$ ipython --no-banner

In [1]: import numpy as np

In [2]: import numpy.linalg as la

In [3]: np.set_printoptions(precision=3, suppress=True, linewidth=160, legacy="1.25")

In [4]: def rnd(a):
   ...:     return np.round(a, 3) + 0
   ...: 

In [5]: W0 = np.loadtxt("data.csv", delimiter=",")

In [6]: W0
Out[6]: 
array([[18.,  3.,  9.,  3.,  9., 10., 16.],
       [ 9.,  1.,  6.,  0.,  8.,  6.,  7.],
       [11.,  5.,  6.,  0., 10., 10., 11.],
       [ 9.,  2.,  3.,  3.,  1.,  4.,  9.],
       [17.,  8.,  6.,  5., 18., 11., 12.],
       [ 9.,  1.,  6.,  0.,  8.,  6.,  7.],
       [ 0.,  0.,  0.,  0.,  0.,  0.,  0.],
       [18.,  4.,  8.,  4., 10., 13., 17.],
       [17.,  8.,  4.,  7., 10.,  6., 13.],
       [13., 11.,  7.,  6.,  8., 12.,  9.],
       [13., 11.,  7.,  6.,  8., 12.,  9.],
       [11.,  6.,  5.,  1., 11., 13., 12.],
       [17.,  6.,  6.,  8.,  8., 12.,  9.],
       [25., 11., 10.,  9., 24., 16., 11.],
       [11.,  5.,  6.,  0., 10., 10., 11.]])

In [7]: proj = W0 @ la.solve(W0.T @ W0, W0.T)

In [8]: rnd(np.diag(proj))
Out[8]: array([0.433, 0.277, 0.395, 0.251, 0.603, 0.277, 0.   , 0.563, 0.759, 0.5  , 0.5  , 0.581, 0.733, 0.733, 0.395])

In [9]: rnd(la.eigvalsh(proj))
Out[9]: array([0., 0., 0., 0., 0., 0., 0., 0., 1., 1., 1., 1., 1., 1., 1.])

In [10]: rnd(np.trace(proj))
Out[10]: 7.0

In [11]: idx = W0[:, 4] > np.median(W0[:, 4])

In [12]: f = W0[idx].mean(axis=0) - W0[~idx].mean(axis=0)

In [13]: (((W0 - W0.mean(axis=0)) @ f > 0) == idx).mean()
Out[13]: 0.6

In [14]: np.argsort(-np.abs(f).round(6), kind="stable")
Out[14]: array([4, 0, 6, 5, 1, 2, 3])

In [15]: la.matrix_rank(W0)
Out[15]: 7

In [16]: np.count_nonzero(W0)
Out[16]: 94

In [17]: W0.sum(axis=0)
Out[17]: array([198.,  82.,  89.,  52., 143., 141., 153.])

In [18]: W0[:, 7]
IndexError: index 7 is out of bounds for axis 1 with size 7


In [19]: W0.shape
Out[19]: (15, 7)

In [20]: np.abs(W0).max()
Out[20]: 25.0

In [21]: W0[15]
IndexError: index 15 is out of bounds for axis 0 with size 15


In [22]: W0 - W0[0]
Out[22]: 
array([[  0.,   0.,   0.,   0.,   0.,   0.,   0.],
       [ -9.,  -2.,  -3.,  -3.,  -1.,  -4.,  -9.],
       [ -7.,   2.,  -3.,  -3.,   1.,   0.,  -5.],
       [ -9.,  -1.,  -6.,   0.,  -8.,  -6.,  -7.],
       [ -1.,   5.,  -3.,   2.,   9.,   1.,  -4.],
       [ -9.,  -2.,  -3.,  -3.,  -1.,  -4.,  -9.],
       [-18.,  -3.,  -9.,  -3.,  -9., -10., -16.],
       [  0.,   1.,  -1.,   1.,   1.,   3.,   1.],
       [ -1.,   5.,  -5.,   4.,   1.,  -4.,  -3.],
       [ -5.,   8.,  -2.,   3.,  -1.,   2.,  -7.],
       [ -5.,   8.,  -2.,   3.,  -1.,   2.,  -7.],
       [ -7.,   3.,  -4.,  -2.,   2.,   3.,  -4.],
       [ -1.,   3.,  -3.,   5.,  -1.,   2.,  -7.],
       [  7.,   8.,   1.,   6.,  15.,   6.,  -5.],
       [ -7.,   2.,  -3.,  -3.,   1.,   0.,  -5.]])

In [23]: W2 = np.array([[-1.6, 0.0, 1.0, -0.3, 1.1],
    ...:     [-0.2, 0.4, -0.6, 0.6, -1.9],
    ...:     [0.3, 0.3, 0.9, 2.1, 1.1]])

In [24]: rng = np.random.default_rng(76)

In [25]: X = np.array([[2, -2, -2],
    ...:     [-1, 1, -3],
    ...:     [-2, 2, -3],
    ...:     [3, -1, -2],
    ...:     [3, 2, 0],
    ...:     [-1, 0, -2],
    ...:     [1, 2, 3],
    ...:     [-3, 2, 2],
    ...:     [-1, 0, -1],
    ...:     [-1, -1, 0],
    ...:     [-1, 3, -3],
    ...:     [2, 2, 1],
    ...:     [1, 1, -2],
    ...:     [-3, -2, 2],
    ...:     [-2, -2, -2],
    ...:     [1, -2, -3],
    ...:     [0, -1, -1],
    ...:     [-2, 0, 0],
    ...:     [1, 3, -3],
    ...:     [1, 2, 3],
    ...:     [-2, 3, 2],
    ...:     [-3, 0, -2],
    ...:     [-1, 1, -1],
    ...:     [2, 1, -2],
    ...:     [3, -2, 3],
    ...:     [0, 1, 0],
    ...:     [-3, 2, -1],
    ...:     [-2, 0, 1],
    ...:     [-1, -1, 3],
    ...:     [2, -3, 3]]) @ W2 + 0.3 * rng.normal(size=(30, 5))

In [26]: rnd(X)
Out[26]: 
array([[-3.571, -0.875,  1.694, -5.848,  4.122],
       [ 0.031, -0.311, -3.87 , -4.983, -6.768],
       [ 1.633,  0.037, -5.801, -4.726, -8.928],
       [-5.211, -1.041,  1.669, -5.258,  2.642],
       [-4.743,  0.707,  1.703,  0.205, -0.387],
       [ 0.936, -0.83 , -2.473, -3.604, -3.415],
       [-1.141,  2.258,  2.417,  7.332,  0.198],
       [ 4.845,  1.078, -2.485,  6.346, -4.553],
       [ 1.105, -0.359, -1.319, -1.533, -2.062],
       [ 1.756, -0.51 , -0.633,  0.327,  0.961],
       [-0.15 ,  0.265, -5.379, -4.479, -9.915],
       [-3.582,  0.936,  1.487,  2.206, -0.607],
       [-2.61 , -0.023, -1.076, -3.155, -2.714],
       [ 5.845,  0.09 , -0.298,  3.943,  2.606],
       [ 2.646, -1.174, -2.802, -5.218, -0.966],
       [-2.591, -1.827, -0.976, -8.029,  1.849],
       [-0.374, -0.712, -0.246, -2.658,  0.87 ],
       [ 3.621,  0.477, -1.904,  1.294, -1.643],
       [-3.104,  0.449, -3.708, -4.759, -7.368],
       [-1.37 ,  1.483,  2.183,  6.906,  0.575],
       [ 3.497,  2.271, -1.738,  7.005, -5.477],
       [ 4.337, -0.093, -5.007, -3.209, -5.379],
       [ 0.443, -0.024, -2.651, -0.874, -4.374],
       [-3.786, -0.801, -0.52 , -4.002, -2.143],
       [-3.14 ,  0.351,  7.159,  4.377, 10.972],
       [-0.338,  0.49 , -0.548,  0.347, -1.727],
       [ 4.265,  0.395, -4.915,  0.217, -7.658],
       [ 3.714,  0.392, -0.561,  2.58 , -1.062],
       [ 2.893,  0.597,  2.235,  6.054,  4.149],
       [-2.036, -0.294,  5.851,  3.522, 11.632]])

In [27]: W2 = X[[21, 17]].astype(float)

In [28]: for _ in range(3):
    ...:     idx = la.norm(X[:, None] - W2, axis=-1).argmin(axis=1)
    ...:     W2 = np.array([X[idx == j].mean(axis=0) for j in range(2)])
    ...: 

In [29]: idx
Out[29]: array([1, 0, 0, 1, 1, 0, 1, 1, 0, 1, 0, 1, 0, 1, 0, 0, 1, 1, 0, 1, 1, 0, 0, 0, 1, 1, 0, 1, 1, 1])

In [30]: rnd(W2)
Out[30]: 
array([[ 0.243, -0.33 , -3.115, -3.72 , -4.603],
       [ 0.039,  0.453,  1.058,  2.275,  1.369]])

In [31]: rnd(W2[1] - W2[0])
Out[31]: array([-0.204,  0.783,  4.173,  5.995,  5.972])

In [32]: np.bincount(idx)
Out[32]: array([13, 17])
